$ python3 -q
>>> import numpy as np
>>> np.set_printoptions(precision=1, suppress=True, linewidth=140, legacy="1.25")
>>> feats = np.loadtxt("m.csv", delimiter=",")
>>> print(feats)
[[-2.  1.  2.  0.  3.  0.  0.]
 [-3. -3. -1. -1. -2. -3.  0.]
 [-1. -2. -1.  2.  2. -1.  0.]
 [ 0. -1.  1. -2.  2.  2.  0.]
 [-2.  3. -2. -2. -2. -1.  0.]
 [ 3. -3.  1. -1. -3. -2.  0.]
 [ 0.  0.  0.  0.  0.  0.  0.]]
>>> rank = np.linalg.matrix_rank(feats)
>>> print(rank)
6
>>> ns = np.linalg.svd(feats)[2][rank:].T
>>> print([int(np.linalg.matrix_rank(np.delete(feats, i, axis=0))) for i in range(7)])
[5, 5, 5, 5, 5, 5, 6]
>>> print(ns[:, 0] / ns[np.abs(ns[:, 0]).round(6).argmax(), 0])
[0. 0. 0. 0. 0. 0. 1.]
>>> feats @ ns
array([[0.],
       [0.],
       [0.],
       [0.],
       [0.],
       [0.],
       [0.]])
>>> print([int(np.linalg.matrix_rank(feats[:, :j + 1])) for j in range(7)])
[1, 2, 3, 4, 5, 6, 6]
>>> [int(np.linalg.matrix_rank(feats[:i])) for i in range(1, len(feats) + 1)]
[1, 2, 3, 4, 5, 6, 6]
>>> np.round(np.linalg.norm(feats, 2) / np.linalg.norm(feats), 1)
0.6
>>> np.argsort(-np.linalg.norm(feats, axis=0).round(6), kind="stable")[:3]
array([4, 1, 0])
>>> np.linalg.cond(feats) > 100
True
>>> E = np.loadtxt("a.csv", delimiter=",")
>>> E.round(1) + 0
array([[-0.3,  0.1, -0.1],
       [ 0. , -0.1,  0.2],
       [ 0.7, -0.3,  0. ],
       [ 0.1, -0.2, -0.7],
       [-0.1, -0.5,  0.3],
       [ 0.2,  0.5,  0.3],
       [ 0. ,  0.4, -0.4],
       [ 0.6,  0.1,  0.1],
       [ 0. , -0.2, -0.3],
       [ 0.1,  0.3, -0.1]])
>>> Q, vecs = np.linalg.qr(E[:, :1])[0], np.linalg.qr(E[:, 1:])[0]
>>> sigma = np.linalg.svd(Q.T @ vecs, compute_uv=False)
>>> print(np.degrees(np.arccos(sigma.clip(0, 1))))
[90.]
>>> mat = np.loadtxt("w.csv", delimiter=",")
>>> mat
array([[0.3, 0.2, 0.1, 0.2, 0.1, 0.1],
       [0.1, 0.4, 0. , 0.1, 0.3, 0.1],
       [0. , 0.3, 0.3, 0.3, 0.1, 0. ],
       [0.3, 0.3, 0.1, 0.1, 0. , 0.2],
       [0.3, 0. , 0.1, 0.1, 0.1, 0.3],
       [0. , 0.3, 0. , 0.3, 0.2, 0.3]])
>>> f = np.array([-3, -3, -2])
>>> np.round(np.correlate(mat[3], mat[1], "full"), 1) + 0
array([0. , 0.1, 0.1, 0.1, 0.2, 0.2, 0.1, 0.1, 0. , 0.1, 0. ])
>>> print(np.convolve(mat[3], f))
[-0.9 -1.8 -1.8 -1.2 -0.5 -0.8 -0.6 -0.4]
>>> np.polyval(f, mat[3])
array([-3.2, -3.2, -2.3, -2.3, -2. , -2.7])
>>> def softmax(z):
...     e = np.exp(z - z.max(axis=-1, keepdims=True))
...     return e / e.sum(axis=-1, keepdims=True)
... 
>>> softmax(mat).sum(axis=1)
array([1., 1., 1., 1., 1., 1.])
>>> softmax(mat[0])
array([0.2, 0.2, 0.2, 0.2, 0.2, 0.2])
>>> scores = mat @ mat.T / np.sqrt(6)
>>> softmax(scores + np.triu(np.full(scores.shape, -np.inf), 1))
array([[1. , 0. , 0. , 0. , 0. , 0. ],
       [0.5, 0.5, 0. , 0. , 0. , 0. ],
       [0.3, 0.3, 0.3, 0. , 0. , 0. ],
       [0.3, 0.2, 0.2, 0.3, 0. , 0. ],
       [0.2, 0.2, 0.2, 0.2, 0.2, 0. ],
       [0.2, 0.2, 0.2, 0.2, 0.2, 0.2]])
>>> softmax(scores)[0] @ mat
array([0.2, 0.2, 0.1, 0.2, 0.1, 0.2])
>>> np.sort(np.abs(np.linalg.eigvals(mat)))[::-1]
array([1. , 0.3, 0.3, 0.3, 0.2, 0.2])
>>> np.linalg.matrix_power(mat, 2)
array([[0.2, 0.3, 0.1, 0.2, 0.1, 0.1],
       [0.2, 0.2, 0.1, 0.1, 0.2, 0.2],
       [0.1, 0.3, 0.1, 0.2, 0.1, 0.1],
       [0.1, 0.3, 0.1, 0.2, 0.2, 0.1],
       [0.2, 0.2, 0.1, 0.2, 0.1, 0.2],
       [0.2, 0.3, 0.1, 0.2, 0.2, 0.2]])
>>> np.linalg.matrix_power(mat, 100)
array([[0.2, 0.3, 0.1, 0.2, 0.2, 0.2],
       [0.2, 0.3, 0.1, 0.2, 0.2, 0.2],
       [0.2, 0.3, 0.1, 0.2, 0.2, 0.2],
       [0.2, 0.3, 0.1, 0.2, 0.2, 0.2],
       [0.2, 0.3, 0.1, 0.2, 0.2, 0.2],
       [0.2, 0.3, 0.1, 0.2, 0.2, 0.2]])
>>> print(mat @ np.ones(6))
[1. 1. 1. 1. 1. 1.]
>>> p = np.eye(6)[0]
>>> for _ in range(4):
...     p = p @ mat
...     print(p.round(1))
... 
[0.3 0.2 0.1 0.2 0.1 0.1]
[0.2 0.3 0.1 0.2 0.1 0.1]
[0.2 0.3 0.1 0.2 0.2 0.2]
[0.2 0.3 0.1 0.2 0.2 0.2]
>>> rng = np.random.default_rng(39)
>>> out = mat + rng.integers(-2, 3, (6, 1)) @ rng.integers(-2, 3, (1, 6))
>>> out
array([[-1.7, -1.8,  2.1,  0.2, -1.9,  2.1],
       [ 0.1,  0.4,  0. ,  0.1,  0.3,  0.1],
       [ 1. ,  1.3, -0.7,  0.3,  1.1, -1. ],
       [ 0.3,  0.3,  0.1,  0.1,  0. ,  0.2],
       [-0.7, -1. ,  1.1,  0.1, -0.9,  1.3],
       [ 2. ,  2.3, -2. ,  0.3,  2.2, -1.7]])
>>> np.linalg.matrix_rank(out - mat, tol=1e-8)
1
>>> A = np.loadtxt("case4.csv", delimiter=",")
>>> A.round(1) + 0
array([[-5.7, -0.8, -0.3,  1. ,  6.7,  3.8,  2.7,  0.5],
       [ 4.6, -0.3,  1.1,  1.7,  3.9,  0.9, -7.7,  0.4],
       [-4. ,  0.4, -1. , -1.8, -4.7, -1.3,  7.4, -0.4],
       [ 3.2, -0.5,  1. ,  1.9,  5.6,  1.8, -7. ,  0.5],
       [ 3.5, -0.4,  1. ,  1.9,  5.3,  1.6, -7.2,  0.4],
       [ 4.5, -0.3,  1.1,  1.7,  4. ,  0.9, -7.6,  0.4],
       [ 2.6,  0.9, -0.4, -1.9, -8.3, -3.9,  1.8, -0.6],
       [ 4.2,  0.9, -0.1, -1.5, -7.9, -4. , -0.4, -0.6],
       [ 3.4,  0.9, -0.2, -1.7, -8.2, -4. ,  0.8, -0.6],
       [ 4.3,  0.9,  0. , -1.5, -7.8, -4. , -0.5, -0.6],
       [ 4.6,  0.9,  0. , -1.4, -7.7, -4. , -0.9, -0.6],
       [-6.7, -0.3, -0.9, -0.5,  1.6,  1.8,  6.9,  0.1],
       [ 4.8,  0.8,  0.1, -1.3, -7.5, -4. , -1.3, -0.6],
       [ 6.5,  0.6,  0.6, -0.4, -4.9, -3.1, -4.8, -0.3],
       [-2.1,  0.6, -0.9, -2. , -6.6, -2.4,  6.3, -0.5],
       [ 0.2, -0.7,  0.7,  2.1,  7.8,  3.2, -4.8,  0.6],
       [-6.1, -0.1, -1. , -1.1, -0.9,  0.7,  7.7, -0.1],
       [ 0.2, -0.7,  0.7,  2.1,  7.8,  3.2, -4.7,  0.6],
       [ 5.8,  0.8,  0.3, -0.9, -6.4, -3.7, -3.1, -0.5],
       [ 0.5,  0.8, -0.7, -2.1, -8.1, -3.5,  4.1, -0.6],
       [-6.7, -0.5, -0.7,  0.1,  3.9,  2.8,  5.6,  0.3],
       [-6.5, -0.6, -0.5,  0.5,  5. ,  3.2,  4.7,  0.3],
       [ 0.4,  0.8, -0.7, -2.1, -8. , -3.4,  4.2, -0.6],
       [-3.6, -0.9,  0.2,  1.7,  8.2,  4. , -0.6,  0.6],
       [-0.2,  0.7, -0.7, -2.1, -7.8, -3.2,  4.8, -0.6],
       [-6.3, -0.7, -0.5,  0.6,  5.5,  3.4,  4.2,  0.4],
       [ 3.4,  0.9, -0.2, -1.7, -8.2, -4. ,  0.8, -0.6],
       [ 5.5, -0.1,  1.1,  1.4,  2.3,  0. , -7.8,  0.2],
       [-4.6,  0.3, -1.1, -1.7, -3.9, -0.9,  7.7, -0.3],
       [-4. ,  0.4, -1. , -1.8, -4.8, -1.3,  7.4, -0.4],
       [-6.6, -0.6, -0.6,  0.3,  4.6,  3. ,  5.1,  0.3]])
>>> # rows and columns are dependent
>>> cen = A - A.mean(axis=0)
>>> U, sigma, Vh = np.linalg.svd(cen, full_matrices=False)
>>> print(np.linalg.matrix_rank(cen))
2
>>> print(np.round(sigma ** 2 / (sigma ** 2).sum(), 1) + 0)
[0.6 0.4 0.  0.  0.  0.  0.  0. ]
>>> print(sigma.round(1) + 0)
[41.1 36.5  0.   0.   0.   0.   0.   0. ]
>>> np.abs(U[:, 0]).argmax()
23
>>> C = A[[16, 3]].astype(float)
>>> for _ in range(4):
...     labels = np.linalg.norm(A[:, None] - C, axis=-1).argmin(axis=1)
...     C = np.array([A[labels == j].mean(axis=0) for j in range(2)])
... 
>>> print(labels)
[1 1 0 1 1 1 0 0 0 0 0 0 0 1 0 1 0 1 0 0 0 0 0 1 0 0 0 1 0 0 0]
>>> C[1] - C[0]
array([ 2.8, -0.8,  1.2,  2.7,  8.8,  3.2, -8.4,  0.7])
>>> print(C)
[[-0.9  0.4 -0.5 -1.2 -4.1 -1.6  3.5 -0.3]
 [ 1.9 -0.4  0.7  1.5  4.7  1.6 -5.   0.4]]
>>> print(np.bincount(labels))
[21 10]
>>> f = np.array([2, -1, 0])
>>> print(np.correlate(A[0], A[23], "full"))
[ -3.5   2.9 -22.4 -48.6 -13.5  -2.2  38.9  90.8  55.8  31.8  -0.2 -25.7 -15.6 -10.1  -1.7]
>>> np.convolve(A[0], f)
array([-11.3,   4.1,   0.3,   2.3,  12.4,   0.8,   1.7,  -1.8,  -0.5,   0. ])
>>> np.cross(A[0, :3], A[23, :3])
array([-0.4,  2. ,  2.2])
>>> np.round(np.polyval(f, A[0]), 1) + 0
array([69.5,  2. ,  0.4,  1. , 82.7, 24.4, 12.1,  0. ])
>>> U, sigma, Vh = np.linalg.svd(feats, full_matrices=False)
>>> print(np.abs(U[:, 0]).round(6).argmax())
5
>>> np.abs(Vh[0])
array([0.1, 0.5, 0.2, 0.1, 0.7, 0.5, 0. ])
>>> np.round(Vh @ Vh.T, 1) + 0
array([[1., 0., 0., 0., 0., 0., 0.],
       [0., 1., 0., 0., 0., 0., 0.],
       [0., 0., 1., 0., 0., 0., 0.],
       [0., 0., 0., 1., 0., 0., 0.],
       [0., 0., 0., 0., 1., 0., 0.],
       [0., 0., 0., 0., 0., 1., 0.],
       [0., 0., 0., 0., 0., 0., 1.]])
>>> print(sigma)
[7.4 6.  5.4 3.6 2.3 0.9 0. ]
>>> np.cumsum(sigma ** 2) / np.sum(sigma ** 2)
array([0.4, 0.7, 0.9, 1. , 1. , 1. , 1. ])
>>> (sigma > 1e-8).sum()
6
>>> np.linalg.matrix_rank(E)
3
>>> np.zeros(10, 3)
Traceback (most recent call last):
  File "<python-input-70>", line 1, in <module>
    np.zeros(10, 3)
    ~~~~~~~~^^^^^^^
TypeError: Cannot interpret '3' as a data type
>>> np.count_nonzero(E)
29
>>> print(np.round(E.mean(axis=0), 1) + 0)
[ 0.1  0.  -0.1]
>>> np.linalg.rank(E)
Traceback (most recent call last):
  File "<python-input-73>", line 1, in <module>
    np.linalg.rank(E)
    ^^^^^^^^^^^^^^
AttributeError: module 'numpy.linalg' has no attribute 'rank'
>>> E.sum(axis=0)
array([ 1.3,  0.2, -0.7])
>>> print(np.linalg.svd(E, compute_uv=False))
[1. 1. 1.]
>>> np.round(E - E[0], 1) + 0
array([[ 0. ,  0. ,  0. ],
       [ 0.3, -0.2,  0.3],
       [ 1. , -0.4,  0.1],
       [ 0.4, -0.3, -0.6],
       [ 0.2, -0.6,  0.4],
       [ 0.6,  0.4,  0.4],
       [ 0.3,  0.3, -0.3],
       [ 0.9,  0. ,  0.2],
       [ 0.4, -0.3, -0.2],
       [ 0.4,  0.2,  0. ]])
